>>> import numpy as np
>>> np.set_printoptions(precision=3, suppress=True, linewidth=100, floatmode="fixed")
>>> data = np.array([[1, -2, 4, -8],
...     [1, -1, 1, -1],
...     [1, 0, 0, 0],
...     [1, 1, 1, 1],
...     [1, 2, 4, 8]])
>>> data
array([[ 1, -2,  4, -8],
       [ 1, -1,  1, -1],
       [ 1,  0,  0,  0],
       [ 1,  1,  1,  1],
       [ 1,  2,  4,  8]])
>>> other = np.c_[data[:, :1] @ np.array([[-1]]), np.array([9, 7, 5, 8, 8])]
>>> other
array([[-1,  9],
       [-1,  7],
       [-1,  5],
       [-1,  8],
       [-1,  8]])
>>> print(np.round(np.linalg.lstsq(data, other[:, 0])[0], 3) + 0)
[-1.000  0.000  0.000  0.000]
>>> print(np.linalg.matrix_rank(other))
2
>>> np.linalg.norm(np.linalg.qr(data)[0].T @ other, axis=0) ** 2 / ((other ** 2).sum(axis=0) + 1e-12)
array([1.000, 0.991])
>>> print(np.round(np.linalg.norm(other - data @ np.linalg.lstsq(data, other)[0], axis=0), 3) + 0)
[0.000 1.554]
>>> np.linalg.matrix_rank(np.c_[data, other])
np.int64(5)
>>> q, Rm = np.linalg.qr(other)
>>> Rm
array([[  2.236, -16.547],
       [  0.000,   3.033]])
>>> q
array([[-0.447,  0.528],
       [-0.447, -0.132],
       [-0.447, -0.791],
       [-0.447,  0.198],
       [-0.447,  0.198]])
>>> q.shape, Rm.shape
((5, 2), (2, 2))
>>> np.allclose(Rm.T @ Rm, other.T @ other)
True
>>> np.abs(np.diag(Rm))
array([2.236, 3.033])
>>> round(float(abs(Rm[0, 0])), 3), round(np.linalg.norm(other[:, 0]), 3)
(2.236, np.float64(2.236))
>>> rng = np.random.default_rng(10784)
>>> lab = rng.permutation(2)
>>> other = q[:, lab] * rng.choice([-1, 1], 2)
>>> other
array([[ 0.528,  0.447],
       [-0.132,  0.447],
       [-0.791,  0.447],
       [ 0.198,  0.447],
       [ 0.198,  0.447]])
>>> left, _, Vt = np.linalg.svd(q.T @ other)
>>> lab
array([1, 0])
>>> P = other @ np.linalg.solve(other.T @ other, other.T)
>>> print(np.round(np.linalg.eigvalsh(P), 3) + 0)
[0.000 0.000 0.000 1.000 1.000]
>>> P
array([[ 0.478,  0.130, -0.217,  0.304,  0.304],
       [ 0.130,  0.217,  0.304,  0.174,  0.174],
       [-0.217,  0.304,  0.826,  0.043,  0.043],
       [ 0.304,  0.174,  0.043,  0.239,  0.239],
       [ 0.304,  0.174,  0.043,  0.239,  0.239]])
>>> np.round((np.eye(5) - P) @ other, 3) + 0
array([[0.000, 0.000],
       [0.000, 0.000],
       [0.000, 0.000],
       [0.000, 0.000],
       [0.000, 0.000]])
>>> P @ other[:, 0]
array([ 0.528, -0.132, -0.791,  0.198,  0.198])
>>> m1 = np.load("arr.npy")
>>> m1
array([[1.100, 2.000, 0.000],
       [2.000, 1.100, 0.000],
       [1.000, 2.000, 0.100]])
>>> evals, V = np.linalg.eig(m1)
>>> evals
array([ 0.100,  3.100, -0.900])
>>> np.sort(np.linalg.eigvals(m1 @ m1))
array([0.010, 0.810, 9.610])
>>> round(float(np.prod(evals)), 3)
-0.279
>>> print(np.linalg.cond(m1) > 100)
False
>>> print(round(float(np.linalg.norm(m1, 2) / np.linalg.norm(m1)), 3))
0.962
>>> np.abs(np.linalg.svd(m1)[2][-1])
array([0.022, 0.037, 0.999])
>>> cov = m1.T @ m1
>>> np.diag(cov)
array([6.210, 9.210, 0.010])
>>> np.linalg.matrix_rank(cov)
np.int64(3)
>>> cov
array([[6.210, 6.400, 0.100],
       [6.400, 9.210, 0.200],
       [0.100, 0.200, 0.010]])
>>> np.linalg.svd(m1, compute_uv=False) ** 2
array([14.287,  1.138,  0.005])
>>> (m1 @ m1.T).shape
(3, 3)
>>> np.allclose(cov, cov.T)
True
>>> q, Rm = np.linalg.qr(data)
>>> np.round(np.trace(q @ q.T), 3)
np.float64(4.0)
>>> np.round(q @ Rm, 3) + 0
array([[ 1.000, -2.000,  4.000, -8.000],
       [ 1.000, -1.000,  1.000, -1.000],
       [ 1.000,  0.000,  0.000,  0.000],
       [ 1.000,  1.000,  1.000,  1.000],
       [ 1.000,  2.000,  4.000,  8.000]])
>>> np.allclose(Rm.T @ Rm, data.T @ data)
True
>>> q.shape, Rm.shape
((5, 4), (4, 4))
>>> print(np.abs(np.diag(Rm)))
[2.236 3.162 3.742 3.795]
>>> q.round(3) + 0
array([[-0.447, -0.632,  0.535, -0.316],
       [-0.447, -0.316, -0.267,  0.632],
       [-0.447,  0.000, -0.535,  0.000],
       [-0.447,  0.316, -0.267, -0.632],
       [-0.447,  0.632,  0.535,  0.316]])
>>> u = np.array([0, 0, -2])
>>> other = m1 + np.outer(u, np.eye(3)[2])
>>> np.linalg.matrix_rank(other - m1)
np.int64(1)
>>> round(np.linalg.det(other) / np.linalg.det(m1), 3), round(1 + np.linalg.solve(m1, u)[2], 3)
(np.float64(-19.0), np.float64(-19.0))
>>> other
array([[ 1.100,  2.000,  0.000],
       [ 2.000,  1.100,  0.000],
       [ 1.000,  2.000, -1.900]])
>>> A = np.load("test0.npy")
>>> A
array([[ 1.914,  1.450,  1.298,  1.592, -1.406],
       [ 5.907,  2.393,  0.013, -2.481,  0.405],
       [-2.766, -2.607,  1.799, -1.790, -0.587],
       [-2.115, -1.094, -1.507,  0.424,  3.289],
       [-1.393, -1.305,  0.888, -0.910, -0.329],
       [ 4.970,  1.200, -2.421, -4.600,  4.566],
       [ 1.901, -0.107, -2.208, -2.706,  5.883],
       [ 2.789,  2.829, -0.605,  3.797,  2.199],
       [-3.204, -2.067, -0.400, -0.789,  0.823],
       [ 3.796,  1.314, -1.517, -2.103,  3.694],
       [ 0.649, -0.428,  1.221, -3.263, -5.194],
       [ 5.179,  2.597, -2.427, -1.192,  3.996],
       [-2.001, -0.283, -0.930,  3.069,  3.801],
       [ 1.436, -0.183,  1.114, -1.497,  1.378],
       [-6.191, -2.793, -0.811,  1.813,  0.995],
       [-5.087, -1.896,  2.422,  2.896, -4.303],
       [ 0.120, -0.935,  1.407, -1.717,  0.024],
       [ 2.065,  1.014,  0.895, -1.394, -4.067],
       [ 1.794,  0.777,  1.305, -0.137, -1.068],
       [-3.005, -0.691, -0.432,  2.604,  0.177],
       [-2.451, -1.411, -1.713,  0.701,  5.502],
       [ 5.419,  2.257, -1.632, -2.186,  2.917],
       [ 5.422,  3.990, -2.407,  2.164,  3.388],
       [-3.614, -1.603,  2.314,  1.058, -4.817],
       [ 3.895,  1.995, -1.471, -0.386,  3.402],
       [ 4.589,  1.687,  0.306, -2.687, -0.997],
       [-2.107, -1.310,  2.178, -0.697, -5.296],
       [-1.481, -2.192, -0.294, -4.595, -1.611],
       [ 2.096,  1.327, -2.179,  0.693,  5.287],
       [ 2.631,  1.289, -1.194, -0.539,  1.971]])
>>> print(np.round(np.linalg.norm(data, 1), 3), np.round(np.linalg.norm(data, np.inf), 3))
18.0 15.0
>>> np.linalg.norm(data, axis=1)
array([9.220, 2.000, 1.000, 2.000, 9.220])
>>> round(float(np.linalg.norm(data[4] - data[0])), 3)
16.492
>>> np.linalg.norm(data, axis=1).argmax()
np.int64(0)
>>> np.round(np.linalg.norm(data, "nuc"), 3)
np.float64(20.272)
